$ ipython --no-banner

In [1]: import numpy as np

In [2]: from numpy import linalg as LA

In [3]: np.set_printoptions(precision=2, suppress=True, linewidth=120, sign=" ")

In [4]: F = np.loadtxt("test4.csv", delimiter=",")

In [5]: F
Out[5]: 
array([[ 14.1 ,  -4.28,   4.29,  11.59, -16.43],
       [ -6.26,   6.69,  14.73,  -9.72,   2.14],
       [ -0.04,  -9.78,   4.76,   7.53,   6.81],
       [  6.13,   5.03, -12.48,   6.46,   8.79],
       [  5.63,  -1.13,  -0.78,  -9.93,  16.91],
       [  0.15,   2.18,  -9.67,  -4.87,   2.8 ],
       [ -4.4 ,  -1.97, -15.14,   5.83,  -5.9 ],
       [  4.97, -10.76, -14.02,  -1.34, -11.03],
       [ -8.38,   2.8 ,   6.71,   3.25,   3.81],
       [  2.15,   6.51,  -8.31,  -1.73,   7.97],
       [  4.22,  -8.75,   4.2 ,  13.26,   9.97],
       [  4.75,   6.26,  -4.61,   1.12,   6.99],
       [  0.09,  11.35,   5.21,  -0.92,  11.48],
       [  5.37,   1.07,  -8.89,  -5.4 ,   1.77],
       [ -2.67,   2.7 ,   9.96,  17.43,   6.89],
       [ -4.66,   6.32,  -4.55, -13.33,   9.83],
       [ -9.98,   7.39, -13.02,   4.  ,  -0.55],
       [-17.14, -14.72,  12.03,  -6.86,  -1.28],
       [ -5.82, -17.5 ,   2.16,  -4.26,  -6.15],
       [ -4.56,   0.21,   9.51,   5.94,   7.05],
       [ -3.12,  -6.3 ,  -3.43,  -7.16,  17.34],
       [  3.46,   7.93,   0.97,  16.11,  -3.2 ],
       [ -7.2 ,   7.05,  -9.46,  -6.57, -11.74],
       [-13.99,  -5.54,   4.06,   3.45,   9.83],
       [ -6.71,   3.02,   5.29,  -3.9 ,  17.04],
       [ 11.18,  -1.1 ,   7.87,  -5.25,  11.81],
       [ -2.59,  -9.91,  -2.24,  -0.04,   7.05]])

In [6]: x0 = np.array([2, -1, -2, 2, 2])

In [7]: rhs = F @ x0

In [8]: LA.lstsq(F, rhs)[0]
Out[8]: array([ 2., -1., -2.,  2.,  2.])

In [9]: rng = np.random.default_rng(210698)

In [10]: rhs = rhs + 0.3 * rng.normal(size=27)

In [11]: rhs
Out[11]: 
array([ 13.95, -63.88,  28.75,  62.32,  28.15,  13.16,  23.43,  23.85, -18.85,  26.67,  55.16,  29.19,   0.13,  20.01,
        21.05, -13.64,   5.93, -59.68, -19.83,  -2.39,  27.31,  23.13, -38.68,  -4.17,  -0.96,  20.95,  23.43])

In [12]: b, *_ = LA.lstsq(F, rhs)

In [13]: round(float(LA.norm(rhs - F @ b)), 2)
Out[13]: 1.28

In [14]: b.round()
Out[14]: array([ 2., -1., -2.,  2.,  2.])

In [15]: b
Out[15]: array([ 1.99, -0.98, -2.  ,  2.  ,  2.  ])

In [16]: np.round(F.T @ (rhs - F @ b), 2) + 0
Out[16]: array([ 0.,  0.,  0.,  0.,  0.])

In [17]: Ac = F - F.mean(axis=0)

In [18]: U, sv, VT = LA.svd(Ac, full_matrices=False)

In [19]: np.abs(VT[-1])
Out[19]: array([ 0.5 ,  0.28,  0.5 ,  0.5 ,  0.42])

In [20]: np.searchsorted(np.cumsum(sv ** 2) / (sv ** 2).sum(), 0.9) + 1
Out[20]: np.int64(5)

In [21]: sv
Out[21]: array([ 50.83,  45.78,  42.58,  34.29,  29.48])

In [22]: (np.sign(U[:, 0]) == np.sign(U[0, 0])).astype(int)
Out[22]: array([ 1,  0,  0,  1,  0,  1,  1,  1,  0,  1,  0,  1,  0,  1,  0,  0,  1,  0,  1,  0,  0,  1,  1,  0,  0,  0,  0])

In [23]: sv ** 2 / (sv ** 2).sum()
Out[23]: array([ 0.3 ,  0.25,  0.21,  0.14,  0.1 ])

In [24]: LA.matrix_rank(Ac)
Out[24]: np.int64(5)

In [25]: Ac = F - F.mean(axis=0)

In [26]: evecs = LA.svd(Ac)[2][:3]

In [27]: B = Ac - Ac @ evecs.T @ evecs

In [28]: (Ac @ evecs.T).std(axis=0)
Out[28]: array([ 9.78,  8.81,  8.2 ])

In [29]: B.std(axis=0)
Out[29]: array([ 5.08,  4.75,  2.98,  2.95,  3.11])

In [30]: np.round(LA.norm(B) / LA.norm(Ac), 2)
Out[30]: np.float64(0.49)

In [31]: np.round(np.cov(Ac @ evecs.T, rowvar=False), 2) + 0
Out[31]: 
array([[ 99.37,   0.  ,   0.  ],
       [  0.  ,  80.61,   0.  ],
       [  0.  ,   0.  ,  69.75]])

In [32]: cov = np.cov(F, rowvar=False)

In [33]: np.round(np.corrcoef(F.T), 2) + 0
Out[33]: 
array([[ 1.  ,  0.11, -0.19,  0.22, -0.04],
       [ 0.11,  1.  , -0.16,  0.  ,  0.17],
       [-0.19, -0.16,  1.  ,  0.1 ,  0.25],
       [ 0.22,  0.  ,  0.1 ,  1.  , -0.2 ],
       [-0.04,  0.17,  0.25, -0.2 ,  1.  ]])

In [34]: LA.eigvalsh(cov)[::-1]
Out[34]: array([ 99.37,  80.61,  69.75,  45.23,  33.42])

In [35]: np.polyfit(F[:, 0], F[:, 3], 1)
Out[35]: array([ 0.24,  0.86])

In [36]: cov.shape
Out[36]: (5, 5)

In [37]: round(float(np.corrcoef(F[:, 0], F[:, 3])[0, 1]), 2)
Out[37]: 0.22

In [38]: F.std(axis=0)
Out[38]: array([ 7.13,  7.49,  8.45,  7.95,  8.65])

In [39]: np.argwhere(np.triu(np.abs(np.corrcoef(F.T)) > 0.8, 1))
Out[39]: array([], shape=(0, 2), dtype=int64)

In [40]: A = np.array([[0, 0, -2], [1, 0, 0], [0, -3, 0]])

In [41]: A
Out[41]: 
array([[ 0,  0, -2],
       [ 1,  0,  0],
       [ 0, -3,  0]])

In [42]: x0 = np.array([1, 0, -3])

In [43]: rhs = A @ x0

In [44]: rhs
Out[44]: array([ 6,  1,  0])

In [45]: LA.solve(A, 2 * rhs)
Out[45]: array([ 2., -0., -6.])

In [46]: LA.solve(A, rhs + A[:, 2])
Out[46]: array([ 1., -0., -2.])

In [47]: f, v = A[1], A[2]

In [48]: f @ f
Out[48]: np.int64(1)

In [49]: p = (f @ v) / (f @ f) * f

In [50]: np.outer(f, v)
Out[50]: 
array([[ 0, -3,  0],
       [ 0,  0,  0],
       [ 0,  0,  0]])

In [51]: (v - p) @ f
Out[51]: np.float64(0.0)

In [52]: p
Out[52]: array([ 0.,  0.,  0.])

In [53]: round(float(LA.norm(f + v) ** 2 + LA.norm(f - v) ** 2), 2)
Out[53]: 20.0

In [54]: round(LA.det(A), 2)
Out[54]: np.float64(6.0)

In [55]: np.allclose(A @ A.T, A.T @ A)
Out[55]: False

In [56]: round(float(np.abs(LA.eigvals(A)).max()), 2)
Out[56]: 1.82

In [57]: (A - A.T) / 2
Out[57]: 
array([[ 0. , -0.5, -1. ],
       [ 0.5,  0. ,  1.5],
       [ 1. , -1.5,  0. ]])

In [58]: B = np.c_[F[:, :4] @ np.array([[3, -1, -2, 1], [-3, -1, -3, 0], [3, 3, -2, 3], [1, 0, 2, -2]]), np.array([0, 3, 1, 3, 3, -1, -3, 3, 3, 3, 2, 1, 3, 2, 3, 3, -2, -1, 3, 2, 2, -1, -3, 1, -1, 1, 3])]

In [59]: B
Out[59]: 
array([[ 79.6 ,   3.05,  -0.76,   3.79,   0.  ],
       [ -4.38,  43.76, -56.45,  57.37,   3.  ],
       [ 51.03,  24.1 ,  34.96,  -0.82,   1.  ],
       [-27.68, -48.6 ,  10.53, -44.23,   3.  ],
       [  8.01,  -6.84, -26.17,  23.15,   3.  ],
       [-39.97, -31.34,   2.76, -19.12,  -1.  ],
       [-46.88, -39.05,  56.65, -61.48,  -3.  ],
       [  3.79, -36.27,  47.7 , -34.41,   3.  ],
       [-10.16,  25.71,   1.44,   5.25,   3.  ],
       [-39.74, -33.59, -10.67, -19.32,   3.  ],
       [ 64.77,  17.13,  35.93,  -9.7 ,   2.  ],
       [-17.24, -24.84, -16.82, -11.32,   1.  ],
       [-19.07,   4.19, -46.49,  17.56,   3.  ],
       [-19.17, -33.11,  -6.97, -10.5 ,   2.  ],
       [ 31.2 ,  29.85,  12.18,  -7.65,   3.  ],
       [-59.92, -15.31, -27.2 ,   8.35,   3.  ],
       [-87.17, -36.47,  31.83, -57.04,  -2.  ],
       [ 21.97,  67.95,  40.66,  32.67,  -1.  ],
       [ 37.26,  29.8 ,  51.3 ,   9.18,   3.  ],
       [ 20.16,  32.88,   1.35,  12.09,   2.  ],
       [ -7.91,  -0.87,  17.68,   0.91,   2.  ],
       [  5.61,  -8.48,  -0.43, -25.85,  -1.  ],
       [-77.7 , -28.23,  -0.97, -22.44,  -3.  ],
       [ -9.72,  31.71,  43.38,  -8.71,   1.  ],
       [-17.22,  19.56, -14.02,  16.96,  -1.  ],
       [ 55.2 ,  13.53, -45.3 ,  45.29,   1.  ],
       [ 15.2 ,   5.78,  39.31,  -9.23,   3.  ]])

In [60]: np.round(LA.norm(B - F @ LA.lstsq(F, B)[0], axis=0), 2) + 0
Out[60]: array([ 0. ,  0. ,  0. ,  0. ,  9.6])

In [61]: np.round(LA.lstsq(F, B[:, 0])[0], 2) + 0
Out[61]: array([ 3., -3.,  3.,  1.,  0.])

In [62]: LA.matrix_rank(B)
Out[62]: np.int64(5)

In [63]: arr = np.tril(np.array([[1, 2, 1], [0, 1, -1], [-3, 3, 0]]), -1) + np.eye(3, dtype=int)

In [64]: arr
Out[64]: 
array([[ 1,  0,  0],
       [ 0,  1,  0],
       [-3,  3,  1]])

In [65]: np.sort(LA.eigvals(arr))
Out[65]: array([ 1.,  1.,  1.])

In [66]: np.prod(np.diag(arr)), round(float(LA.det(arr)), 2)
Out[66]: (np.int64(1), 1.0)

In [67]: [int(LA.matrix_rank(LA.matrix_power(arr, p))) for p in range(1, 4)]
Out[67]: [3, 3, 3]

In [68]: LA.matrix_power(arr - np.diag(np.diag(arr)), 3)
Out[68]: 
array([[ 0,  0,  0],
       [ 0,  0,  0],
       [ 0,  0,  0]])

In [69]: arr @ arr
Out[69]: 
array([[ 1,  0,  0],
       [ 0,  1,  0],
       [-6,  6,  1]])

In [70]: K = np.loadtxt("a.csv", delimiter=",")

In [71]: K
Out[71]: 
array([[ 0.1 ,  1.1 , -0.7 , -0.5 ,  0.46, -0.4 , -0.6 ],
       [-0.6 , -0.2 , -1.  ,  1.  , -0.92, -1.1 ,  1.8 ],
       [ 1.1 ,  1.7 ,  0.2 ,  1.4 , -1.48,  1.8 ,  0.5 ],
       [-0.9 , -1.5 , -1.5 ,  0.5 , -0.46, -0.7 ,  0.6 ],
       [ 0.5 , -0.3 ,  0.1 ,  0.7 , -0.69, -0.5 ,  1.4 ],
       [-0.8 ,  0.9 ,  0.6 , -1.4 ,  1.41, -0.1 , -1.1 ],
       [-0.3 ,  0.9 , -0.6 , -1.5 ,  1.51,  1.4 , -1.3 ],
       [-0.5 , -1.  , -1.1 , -1.1 ,  1.11,  1.  , -0.4 ],
       [ 0.3 ,  1.  , -2.4 , -1.  ,  1.06,  1.3 ,  2.3 ],
       [ 1.3 ,  0.1 , -0.7 ,  0.3 , -0.25,  0.9 ,  0.3 ],
       [-0.4 ,  0.5 , -1.2 ,  0.6 , -0.66,  0.  ,  0.2 ],
       [-2.5 , -0.4 ,  2.3 ,  0.3 , -0.43,  0.2 , -0.8 ],
       [-0.2 ,  0.6 ,  0.7 ,  0.2 , -0.12, -1.  , -0.7 ],
       [-2.2 ,  1.  , -2.  ,  1.5 , -1.5 ,  0.  ,  0.2 ],
       [-1.6 ,  0.  , -0.1 ,  0.9 , -0.95, -0.5 , -0.1 ],
       [ 1.4 ,  0.7 ,  1.  , -0.8 ,  0.73,  1.6 ,  0.2 ],
       [-0.6 ,  0.3 , -0.6 ,  0.8 , -0.83,  1.  , -0.4 ],
       [ 0.7 ,  1.1 , -1.7 , -1.1 ,  1.15,  0.4 , -0.5 ],
       [-1.2 , -0.9 , -0.1 ,  0.5 , -0.53, -0.7 ,  0.7 ],
       [ 0.6 , -0.2 , -2.  , -1.1 ,  1.16, -0.9 ,  0.  ],
       [-1.3 , -1.3 ,  1.2 , -0.9 ,  0.89, -0.6 ,  1.9 ],
       [ 1.7 ,  1.  ,  0.6 ,  0.6 , -0.6 , -0.2 ,  0.6 ],
       [-0.2 , -1.5 , -2.2 , -0.2 ,  0.22, -0.2 ,  0.  ],
       [ 1.3 ,  0.  , -1.8 , -0.5 ,  0.39,  0.7 ,  2.2 ]])

In [72]: cov = np.cov(K, rowvar=False)

In [73]: np.argwhere(np.triu(np.abs(np.corrcoef(K.T)) > 0.8, 1))
Out[73]: array([[ 3,  4]])

In [74]: np.round(LA.eigvalsh(cov)[::-1], 2) + 0
Out[74]: array([ 2.15,  1.69,  1.44,  0.96,  0.5 ,  0.35,  0.  ])

In [75]: np.argsort(-K.std(axis=0).round(6), kind="stable")
Out[75]: array([ 2,  0,  6,  4,  3,  1,  5])

In [76]: Ac = K - K.mean(axis=0)

In [77]: U, sv, VT = LA.svd(Ac, full_matrices=False)

In [78]: np.round(np.abs(VT[-1]), 2) + 0
Out[78]: array([ 0.01,  0.  ,  0.01,  0.71,  0.7 ,  0.02,  0.  ])

In [79]: VT[0] * np.sign(VT[0, np.abs(VT[0]).argmax()])
Out[79]: array([ 0.55,  0.21, -0.37, -0.45,  0.46,  0.31,  0.02])

In [80]: LA.matrix_rank(Ac)
Out[80]: np.int64(7)

In [81]: (np.sign(U[:, 0]) == np.sign(U[0, 0])).astype(int)
Out[81]: array([ 1,  0,  0,  0,  0,  1,  1,  1,  1,  1,  0,  0,  0,  0,  0,  1,  0,  1,  0,  1,  0,  1,  1,  1])

In [82]: np.abs(U[:, 0]).argmax()
Out[82]: np.int64(11)

In [83]: d = LA.norm(F[:, None] - F[None], axis=-1)

In [84]: np.unravel_index(d.round(6).argmax(), d.shape)
Out[84]: (np.int64(0), np.int64(15))

In [85]: d.shape
Out[85]: (27, 27)

In [86]: d[:5, :5]
Out[86]: 
array([[  0.  ,  37.98,  28.05,  33.07,  41.01],
       [ 37.98,   0.  ,  26.99,  34.68,  25.72],
       [ 28.05,  26.99,   0.  ,  23.66,  23.34],
       [ 33.07,  34.68,  23.66,   0.  ,  22.58],
       [ 41.01,  25.72,  23.34,  22.58,   0.  ]])

In [87]: data = np.load("block6.npy")

In [88]: data
Out[88]: 
array([[ 1.63,  5.04,  1.23,  5.56, -1.4 , -2.6 ],
       [ 4.  ,  0.91,  4.83,  5.66,  5.09,  1.43],
       [ 4.14, -0.58,  2.52,  0.64,  6.71,  7.94],
       [ 4.86,  0.32,  7.93,  9.29,  6.53, -1.61],
       [ 2.98,  1.38,  0.66,  0.38,  3.6 ,  6.25],
       [ 2.6 ,  2.39,  0.76,  1.74,  2.2 ,  3.87],
       [ 5.15,  0.1 ,  8.97, 10.47,  7.05, -2.57],
       [ 4.18,  0.9 ,  5.73,  6.91,  5.28,  0.19],
       [ 4.13, -0.23,  3.19,  2.  ,  6.36,  6.23],
       [ 2.1 ,  3.74,  0.97,  3.66,  0.35,  0.6 ]])

In [89]: B = data / np.sqrt((data ** 2).mean(axis=1, keepdims=True))

In [90]: LA.matrix_rank(B) == LA.matrix_rank(data)
Out[90]: np.True_

In [91]: LA.matrix_rank(data - data.mean(axis=1, keepdims=True))
Out[91]: np.int64(3)

In [92]: U, sv, VT = LA.svd(data)

In [93]: np.argmax(sv[:-1] / (sv[1:] + 1e-6)) + 1
Out[93]: np.int64(3)

In [94]: B = U[:, :3] @ np.diag(sv[:3]) @ VT[:3]

In [95]: B
Out[95]: 
array([[ 1.63,  5.04,  1.23,  5.56, -1.4 , -2.6 ],
       [ 4.  ,  0.91,  4.83,  5.66,  5.09,  1.43],
       [ 4.14, -0.58,  2.52,  0.64,  6.71,  7.94],
       [ 4.86,  0.32,  7.93,  9.29,  6.53, -1.61],
       [ 2.98,  1.38,  0.66,  0.38,  3.6 ,  6.25],
       [ 2.6 ,  2.39,  0.76,  1.74,  2.2 ,  3.87],
       [ 5.15,  0.1 ,  8.97, 10.47,  7.05, -2.57],
       [ 4.18,  0.9 ,  5.73,  6.91,  5.28,  0.19],
       [ 4.13, -0.23,  3.19,  2.  ,  6.36,  6.23],
       [ 2.1 ,  3.74,  0.97,  3.66,  0.35,  0.6 ]])

In [96]: m1 = np.array([[0, 1, 2, 0, 2, 1, 1, -2],
    ...:     [0, 0, 1, 0, -2, -1, 2, 1],
    ...:     [0, 0, 0, -2, 2, -2, 2, 1],
    ...:     [0, 0, 0, 0, -2, -2, 1, 0],
    ...:     [0, 0, 0, 0, 0, -1, -2, 0],
    ...:     [0, 0, 0, 0, 0, 0, -1, 1],
    ...:     [0, 0, 0, 0, 0, 0, 0, -2],
    ...:     [0, 0, 0, 0, 0, 0, 0, 0]])

In [97]: LA.matrix_rank(m1 - m1[0, 0] * np.eye(8))
Out[97]: np.int64(7)

In [98]: np.prod(np.diag(m1)), round(LA.det(m1), 2)
Out[98]: (np.int64(0), np.float64(0.0))

In [99]: [int(LA.matrix_rank(LA.matrix_power(m1, p))) for p in range(1, 9)]
Out[99]: [7, 6, 5, 4, 3, 2, 1, 0]
